>>> import numpy as np
>>> from numpy import linalg as LA
>>> np.set_printoptions(precision=4, suppress=True, linewidth=160)
>>> def rd(a):
...     return np.round(a, 4) + 0
... 
>>> E = np.loadtxt("run7.csv", delimiter=",")
>>> E
array([[0., 1., 0., 1., 0.],
       [1., 0., 1., 1., 0.],
       [0., 1., 0., 1., 0.],
       [1., 1., 1., 0., 0.],
       [0., 0., 0., 0., 0.]])
>>> rank = LA.matrix_rank(E)
>>> rank
np.int64(3)
>>> ns = LA.svd(E)[2][rank:].T
>>> rd(ns @ ns.T)
array([[ 0.5,  0. , -0.5,  0. ,  0. ],
       [ 0. ,  0. ,  0. ,  0. ,  0. ],
       [-0.5,  0. ,  0.5,  0. ,  0. ],
       [ 0. ,  0. ,  0. ,  0. ,  0. ],
       [ 0. ,  0. ,  0. ,  0. ,  1. ]])
>>> [int(LA.matrix_rank(np.delete(E, i, axis=0))) for i in range(5)]
[3, 2, 3, 2, 3]
>>> A2 = np.array([[-1, -2], [-1, 1], [1, 0], [1, 1], [-2, -1]])
>>> E @ A2
array([[ 0.,  2.],
       [ 1., -1.],
       [ 0.,  2.],
       [-1., -1.],
       [ 0.,  0.]])
>>> np.einsum("ij,ij->i", E, E)
array([2., 3., 2., 3., 0.])
>>> np.einsum("ij->j", E)
array([2., 3., 2., 3., 0.])
>>> np.flatnonzero(LA.matrix_power((E != 0) + (E.T != 0) + np.eye(5), 5)[3])
array([0, 1, 2, 3])
>>> LA.lstsq(E[:-1].T, E[-1])[2]
np.int32(3)
>>> rd(E @ LA.pinv(E) @ E)
array([[0., 1., 0., 1., 0.],
       [1., 0., 1., 1., 0.],
       [0., 1., 0., 1., 0.],
       [1., 1., 1., 0., 0.],
       [0., 0., 0., 0., 0.]])
>>> rd(np.trace(LA.pinv(E) @ E))
np.float64(3.0)
>>> feats = np.load("arr.npy")
>>> feats
array([[ -1,   0,  -5,   5],
       [ -2,   5,  -4,  -2],
       [  3, -10,   3,   9]])
>>> np.trace(E @ E @ E) // 6
np.float64(2.0)
>>> E.sum(axis=0)
array([2., 3., 2., 3., 0.])
>>> E @ E
array([[2., 1., 2., 1., 0.],
       [1., 3., 1., 2., 0.],
       [2., 1., 2., 1., 0.],
       [1., 2., 1., 3., 0.],
       [0., 0., 0., 0., 0.]])
>>> low = np.diag(E.sum(axis=1)) - E
>>> rd(LA.eigvalsh(low))
array([0., 0., 2., 4., 4.])
>>> round(LA.det(low[1:, 1:]))
0
>>> (LA.eigvalsh(low) < 1e-8).sum()
np.int64(2)
>>> LA.matrix_rank(low)
np.int64(3)
>>> low @ np.ones(5)
array([0., 0., 0., 0., 0.])
>>> rank = LA.matrix_rank(feats)
>>> rank
np.int64(2)
>>> ns = LA.svd(feats)[2][rank:].T
>>> [int(LA.matrix_rank(feats[:, :j + 1])) for j in range(4)]
[1, 2, 2, 2]
>>> np.allclose(feats @ ns, 0)
True
>>> LA.matrix_rank(feats.T @ feats), LA.matrix_rank(feats @ feats.T)
(np.int64(2), np.int64(2))
>>> [int(LA.matrix_rank(feats[:i])) for i in range(1, len(feats) + 1)]
[1, 2, 2]
>>> rd(feats @ ns)
array([[0., 0.],
       [0., 0.],
       [0., 0.]])
>>> W1 = np.array([[3, 2, 2, -1], [1, 3, 0, 4], [3, 5, -1, -5], [0, 0, -3, -3]])
>>> beta = np.array([3, 3, 2, 1])
>>> H = np.maximum(feats @ W1 + beta, 0)
>>> rd((H > 0).mean(axis=0))
array([0.3333, 0.    , 0.3333, 0.6667])
>>> LA.matrix_rank(H)
np.int64(3)
>>> C = np.array([[-4, -3, -2], [5, -4, 5], [2, -3, 0], [0, 0, 1]])
>>> (H @ C).round(6).argmax(axis=1)
array([2, 2, 2])
>>> W1 @ C
array([[  2, -23,   3],
       [ 11, -15,  17],
       [ 11, -26,  14],
       [ -6,   9,  -3]])
>>> H @ C
array([[  0,   0,  12],
       [ 16, -24,  49],
       [-44, -33, -22]])
>>> left, sv, Vh = LA.svd(feats)
>>> rd(sv)
array([15.4973,  7.6704,  0.    ])
>>> A2 = left[:, :2] @ np.diag(sv[:2]) @ Vh[:2]
>>> LA.matrix_rank(A2)
np.int64(2)
>>> LA.matrix_rank(feats, rtol=0.05)
np.int64(2)
>>> rd(np.abs(feats - A2).max())
np.float64(0.0)
>>> rd(LA.norm(E, 2) / LA.norm(E))
np.float64(0.81)
>>> LA.matrix_rank(E, rtol=0.1)
np.int64(3)
>>> J = np.loadtxt("x.csv", delimiter=",")
>>> rd(J)
array([[0.5   , 0.    , 0.    , 0.5   , 0.    , 0.    ],
       [0.    , 1.    , 0.    , 0.    , 0.    , 0.    ],
       [0.3333, 0.    , 0.3333, 0.3333, 0.    , 0.    ],
       [0.2   , 0.    , 0.2   , 0.4   , 0.    , 0.2   ],
       [0.5   , 0.    , 0.    , 0.    , 0.5   , 0.    ],
       [0.    , 0.    , 0.    , 0.    , 0.    , 1.    ]])
>>> rd(J @ J)
array([[0.35  , 0.    , 0.1   , 0.45  , 0.    , 0.1   ],
       [0.    , 1.    , 0.    , 0.    , 0.    , 0.    ],
       [0.3444, 0.    , 0.1778, 0.4111, 0.    , 0.0667],
       [0.2467, 0.    , 0.1467, 0.3267, 0.    , 0.28  ],
       [0.5   , 0.    , 0.    , 0.25  , 0.25  , 0.    ],
       [0.    , 0.    , 0.    , 0.    , 0.    , 1.    ]])
>>> np.flatnonzero(LA.matrix_power((J != 0) + (J.T != 0) + np.eye(6), 6)[5])
array([0, 2, 3, 4, 5])
>>> rd(LA.det(J))
np.float64(0.0167)
>>> rd((J + J.T) / 2)
array([[0.5   , 0.    , 0.1667, 0.35  , 0.25  , 0.    ],
       [0.    , 1.    , 0.    , 0.    , 0.    , 0.    ],
       [0.1667, 0.    , 0.3333, 0.2667, 0.    , 0.    ],
       [0.35  , 0.    , 0.2667, 0.4   , 0.    , 0.1   ],
       [0.25  , 0.    , 0.    , 0.    , 0.5   , 0.    ],
       [0.    , 0.    , 0.    , 0.1   , 0.    , 1.    ]])
>>> rd(np.abs(LA.eigvals(J)).max())
np.float64(1.0)
>>> np.allclose(J, J.T)
False
>>> rd(LA.det(J))
np.float64(0.0167)
>>> rd(LA.matrix_power(J, 2))
array([[0.35  , 0.    , 0.1   , 0.45  , 0.    , 0.1   ],
       [0.    , 1.    , 0.    , 0.    , 0.    , 0.    ],
       [0.3444, 0.    , 0.1778, 0.4111, 0.    , 0.0667],
       [0.2467, 0.    , 0.1467, 0.3267, 0.    , 0.28  ],
       [0.5   , 0.    , 0.    , 0.25  , 0.25  , 0.    ],
       [0.    , 0.    , 0.    , 0.    , 0.    , 1.    ]])
>>> rd(np.trace(J))
np.float64(3.7333)
>>> rd((J - J.T) / 2)
array([[ 0.    ,  0.    , -0.1667,  0.15  , -0.25  ,  0.    ],
       [ 0.    ,  0.    ,  0.    ,  0.    ,  0.    ,  0.    ],
       [ 0.1667,  0.    ,  0.    ,  0.0667,  0.    ,  0.    ],
       [-0.15  ,  0.    , -0.0667,  0.    ,  0.    ,  0.1   ],
       [ 0.25  ,  0.    ,  0.    ,  0.    ,  0.    ,  0.    ],
       [ 0.    ,  0.    ,  0.    , -0.1   ,  0.    ,  0.    ]])
>>> def softmax(z):
...     e = np.exp(z - z.max(axis=-1, keepdims=True))
...     return e / e.sum(axis=-1, keepdims=True)
... 
>>> softmax(J).sum(axis=1)
array([1., 1., 1., 1., 1., 1.])
>>> rd(softmax(J[3]))
array([0.1707, 0.1397, 0.1707, 0.2085, 0.1397, 0.1707])
>>> scores = J @ J.T / np.sqrt(6)
>>> softmax(scores).round(6).argmax(axis=1)
array([0, 1, 0, 0, 4, 5])
>>> A = np.load("layer19.npy")
>>> A
array([[ 0.354 , -1.    , -0.999 , -0.9993,  0.9991],
       [-0.7531,  0.7014,  0.1293,  0.2821,  0.971 ],
       [-0.3004,  0.4382, -0.03  ,  0.2636,  0.9919],
       [-0.9998,  0.8764,  0.8041,  0.9379,  0.9971],
       [-0.811 ,  0.5581,  0.1974, -0.0898, -0.8337],
       [ 0.9994,  1.    ,  0.9879,  0.9899, -0.585 ],
       [ 0.9458, -0.1391, -0.5649, -0.3969,  0.994 ],
       [ 0.9994,  0.9823,  0.9289,  0.9785, -0.7969],
       [-0.9881,  0.7818,  0.6107,  0.4542, -0.917 ],
       [-0.9943, -0.9986, -0.7064, -0.8565, -0.994 ],
       [ 0.5511,  0.0798,  0.354 ,  0.3799, -0.8875],
       [-0.5511,  0.9915,  0.9069,  0.9391, -0.4219],
       [ 0.7818,  0.9661,  0.7211,  0.7658, -0.4854],
       [-0.0798,  0.992 ,  0.537 ,  0.0997, -0.9051],
       [ 0.9988,  0.664 ,  0.4053,  0.6963,  0.4854]])
>>> rd(feats @ LA.pinv(feats) @ feats)
array([[ -1.,   0.,  -5.,   5.],
       [ -2.,   5.,  -4.,  -2.],
       [  3., -10.,   3.,   9.]])
>>> np.unique(feats.round(6), axis=0).shape
(3, 4)
>>> C = A[[0, 3]].astype(float)
>>> for _ in range(4):
...     labels = LA.norm(A[:, None] - C, axis=-1).argmin(axis=1)
...     C = np.array([A[labels == j].mean(axis=0) for j in range(2)])
... 
>>> labels
array([0, 1, 1, 1, 1, 1, 0, 1, 1, 0, 1, 1, 1, 1, 1])
>>> rd(C[1] - C[0])
array([-0.1146,  1.4652,  1.3028,  1.309 , -0.532 ])
>>> rd(C)
array([[ 0.1018, -0.7126, -0.7568, -0.7509,  0.333 ],
       [-0.0127,  0.7526,  0.546 ,  0.5581, -0.1989]])
>>> cov = np.cov(A, rowvar=False)
>>> rd(np.corrcoef(A[:, 0], A[:, 2])[0, 1])
np.float64(0.0907)
>>> rd(np.polyfit(A[:, 0], A[:, 2], 1))
array([0.0685, 0.2848])
>>> rd(LA.eigvalsh(cov)[::-1])
array([1.3191, 0.7376, 0.599 , 0.0462, 0.0037])
>>> np.median(A, axis=0)
array([-0.0798,  0.7014,  0.4053,  0.3799, -0.4854])
>>> rd(A.std(axis=0))
array([0.7966, 0.6601, 0.6016, 0.6251, 0.8381])
>>> x = np.array([7, 2, 9, 0, 6])
>>> a = np.maximum(A @ x, 0)
>>> rd(A.T @ a)
array([44.417 , 62.004 , 46.918 , 56.2623,  2.0668])
>>> A * (a > 1e-9)[:, None]
array([[ 0.    , -0.    , -0.    , -0.    ,  0.    ],
       [-0.7531,  0.7014,  0.1293,  0.2821,  0.971 ],
       [-0.3004,  0.4382, -0.03  ,  0.2636,  0.9919],
       [-0.9998,  0.8764,  0.8041,  0.9379,  0.9971],
       [-0.    ,  0.    ,  0.    , -0.    , -0.    ],
       [ 0.9994,  1.    ,  0.9879,  0.9899, -0.585 ],
       [ 0.9458, -0.1391, -0.5649, -0.3969,  0.994 ],
       [ 0.9994,  0.9823,  0.9289,  0.9785, -0.7969],
       [-0.    ,  0.    ,  0.    ,  0.    , -0.    ],
       [-0.    , -0.    , -0.    , -0.    , -0.    ],
       [ 0.5511,  0.0798,  0.354 ,  0.3799, -0.8875],
       [-0.5511,  0.9915,  0.9069,  0.9391, -0.4219],
       [ 0.7818,  0.9661,  0.7211,  0.7658, -0.4854],
       [-0.0798,  0.992 ,  0.537 ,  0.0997, -0.9051],
       [ 0.9988,  0.664 ,  0.4053,  0.6963,  0.4854]])
>>> x = np.array([1, -3, -2, -1, 2])
>>> target = A @ x
>>> rd(LA.solve(A.T @ A, A.T @ target))
array([ 1., -3., -2., -1.,  2.])
>>> rng = np.random.default_rng(302790)
>>> target = target + 0.3 * rng.normal(size=15)
>>> rd(target)
array([ 8.5154, -1.502 ,  0.2654, -4.0915, -3.9805, -6.009 ,  4.5943, -6.0055, -6.5112,  2.089 , -2.5651, -7.3733, -4.6649, -6.2489, -1.6799])
>>> beta, *_ = LA.lstsq(A, target)
>>> rd(LA.norm(target - A @ beta))
np.float64(0.9919)
>>> rd(beta)
array([ 1.012 , -2.8292, -2.1583, -0.9279,  1.9102])
>>> F = np.load("test5.npy")
>>> F
array([[ 1.7   , -0.5   ,  0.8   , -0.6   , -1.2   ],
       [ 0.4   , -1.5   ,  0.1   ,  0.5   , -0.1   ],
       [ 1.631 , -0.5385,  0.8635, -0.537 , -1.2568]])
>>> left, sv, Vh = LA.svd(F)
>>> np.argmax(sv[:-1] / (sv[1:] + 1e-6)) + 1
np.int64(2)
>>> A2 = left[:, :2] @ np.diag(sv[:2]) @ Vh[:2]
>>> rd(LA.norm(F - A2, 2)), rd(sv[2])
(np.float64(0.0866), np.float64(0.0866))
>>> rd(LA.norm(F - A2) / LA.norm(F))
np.float64(0.0233)
>>> r0, g = F[0], F[2]
>>> r0 @ r0
np.float64(5.58)
>>> rd(r0 @ g)
np.float64(5.5631)
>>> p = (r0 @ g) / (r0 @ r0) * r0
>>> LA.matrix_rank(np.outer(r0, g))
np.int64(1)
>>> rd(g - p)
array([-0.0639, -0.04  ,  0.0659,  0.0612, -0.0604])
>>> rd(LA.norm(r0 + g) ** 2 + LA.norm(r0 - g) ** 2)
np.float64(22.2874)
>>> x = np.array([3, 7, 8, -2, 2])
>>> a = np.maximum(F @ x, 0)
>>> rd(F.T @ a)
array([ 22.3114,  -6.9497,  11.1321,  -7.6199, -16.4447])
>>> np.maximum(F @ x, 0) - np.maximum(-F @ x, 0)
array([ 6.8   , -9.7   ,  6.5919])
>>> F * (a > 1e-9)[:, None]
array([[ 1.7   , -0.5   ,  0.8   , -0.6   , -1.2   ],
       [ 0.    , -0.    ,  0.    ,  0.    , -0.    ],
       [ 1.631 , -0.5385,  0.8635, -0.537 , -1.2568]])
>>> r0 = np.array([-2, -2])
>>> rd(np.array([np.convolve(row, r0, "same") for row in F]))
array([[-3.4   , -2.4   , -0.6   , -0.4   ,  3.6   ],
       [-0.8   ,  2.2   ,  2.8   , -1.2   , -0.8   ],
       [-3.262 , -2.185 , -0.65  , -0.653 ,  3.5876]])
>>> np.polyval(r0, F[1])
array([-2.8,  1. , -2.2, -3. , -1.8])
>>> rd(np.correlate(F[1], F[2], "full"))
array([-0.5027,  1.6704,  1.0252, -2.1928,  1.4037, -2.0149, -0.1925,  0.8694, -0.1631])
>>> np.argsort(-LA.norm(F, axis=0).round(6), kind="stable")[:3]
array([0, 4, 1])
>>> LA.matrix_rank(F, rtol=0.1)
np.int64(2)
>>> rd(LA.norm(F, 2) / LA.norm(F))
np.float64(0.9143)
>>> m1 = np.load("block18.npy")
>>> m1
array([[3., 1., 0.],
       [0., 3., 1.],
       [0., 0., 3.]])
>>> labels = rng.permutation(3)
>>> A2 = m1[:, labels] * rng.choice([-1, 1], 3)
>>> A2
array([[-0.,  3., -1.],
       [-1.,  0., -3.],
       [-3.,  0., -0.]])
>>> left, _, Vh = LA.svd(m1.T @ A2)
>>> rd(LA.lstsq(m1, A2)[0])
array([[ 0.,  1.,  0.],
       [ 0.,  0., -1.],
       [-1.,  0.,  0.]])
>>> labels
array([2, 0, 1])
>>> rd(left @ Vh)
array([[ 0.,  1.,  0.],
       [ 0.,  0., -1.],
       [-1.,  0.,  0.]])
>>> vals, evecs = LA.eig(m1)
>>> vals
array([3., 3., 3.])
>>> r0 = np.array([1, 2, 3])
>>> A2 = m1 + np.outer(r0, np.eye(3)[2])
>>> rd(LA.det(A2) / LA.det(m1)), rd(1 + LA.solve(m1, r0)[2])
(np.float64(2.0), np.float64(2.0))
>>> LA.matrix_rank(LA.inv(A2) - LA.inv(m1), tol=1e-8)
np.int64(1)
>>> LA.matrix_rank(A2 - m1)
np.int64(1)
>>> W0 = np.load("a.npy")
>>> W0
array([[-1.9368,  2.0295, -2.0001],
       [ 0.9747, -1.0177,  1.0846],
       [ 1.99  , -2.0388,  2.0537],
       [-0.9847,  0.9611, -0.9356],
       [ 0.1496,  0.0244,  0.1087],
       [ 1.0083, -1.0595,  1.0677]])
>>> rd(softmax(10 * W0[0]))
array([0., 1., 0.])
>>> scores = W0 @ W0.T / np.sqrt(3)
>>> softmax(scores).round(6).argmax(axis=1)
array([0, 2, 2, 0, 2, 2])
>>> W1 = np.array([[-4, 7, -3, 6, -3], [-2, -7, -4, 7, 3], [-8, 4, 6, 5, 7]])
>>> beta = np.array([2, 0, 0, 2, 1])
>>> H = np.maximum(W0 @ W1 + beta, 0)
>>> (H > 0).astype(int)
array([[1, 0, 0, 0, 0],
       [0, 1, 1, 1, 1],
       [0, 1, 1, 1, 1],
       [1, 0, 0, 0, 1],
       [1, 1, 1, 1, 1],
       [0, 1, 1, 1, 1]])
>>> rd((H > 0).mean(axis=0))
array([0.5   , 0.6667, 0.6667, 0.6667, 0.8333])
>>> C = np.array([[-1, -2], [0, 1], [-2, 2], [-1, 0], [-1, 2]])
>>> W1 @ C
array([[  7,   3],
       [  0,  -5],
       [-16,  46]])
>>> rd(H @ C)
array([[-21.689 , -43.378 ],
       [-24.0709,  38.8238],
       [-42.2412,  72.0102],
       [-11.7896, -22.4264],
       [ -5.692 ,   3.327 ],
       [-23.4809,  38.525 ]])
>>> (H @ C).round(6).argmax(axis=1)
array([0, 1, 1, 0, 1, 1])
>>> A2 = np.array([[0, 2, 3, 0, 1],
...     [2, 0, 1, 2, 1],
...     [3, 0, 3, 0, 2],
...     [0, 2, 0, 3, 3],
...     [0, 3, 0, 3, 0]])
>>> A2[-1] = A2[0]
>>> data = A2 + 0.05 * np.eye(5)
>>> data
array([[0.05, 2.  , 3.  , 0.  , 1.  ],
       [2.  , 0.05, 1.  , 2.  , 1.  ],
       [3.  , 0.  , 3.05, 0.  , 2.  ],
       [0.  , 2.  , 0.  , 3.05, 3.  ],
       [0.  , 2.  , 3.  , 0.  , 1.05]])
>>> rd(LA.det(data))
np.float64(2.8338)
>>> rd(np.abs(LA.eigvals(data)).max())
np.float64(6.923)
>>> (data + data.T) / 2
array([[0.05, 2.  , 3.  , 0.  , 0.5 ],
       [2.  , 0.05, 0.5 , 2.  , 1.5 ],
       [3.  , 0.5 , 3.05, 0.  , 2.5 ],
       [0.  , 2.  , 0.  , 3.05, 1.5 ],
       [0.5 , 1.5 , 2.5 , 1.5 , 1.05]])
>>> (data - data.T) / 2
array([[ 0. ,  0. ,  0. ,  0. ,  0.5],
       [ 0. ,  0. ,  0.5,  0. , -0.5],
       [ 0. , -0.5,  0. ,  0. , -0.5],
       [ 0. ,  0. ,  0. ,  0. ,  1.5],
       [-0.5,  0.5,  0.5, -1.5,  0. ]])
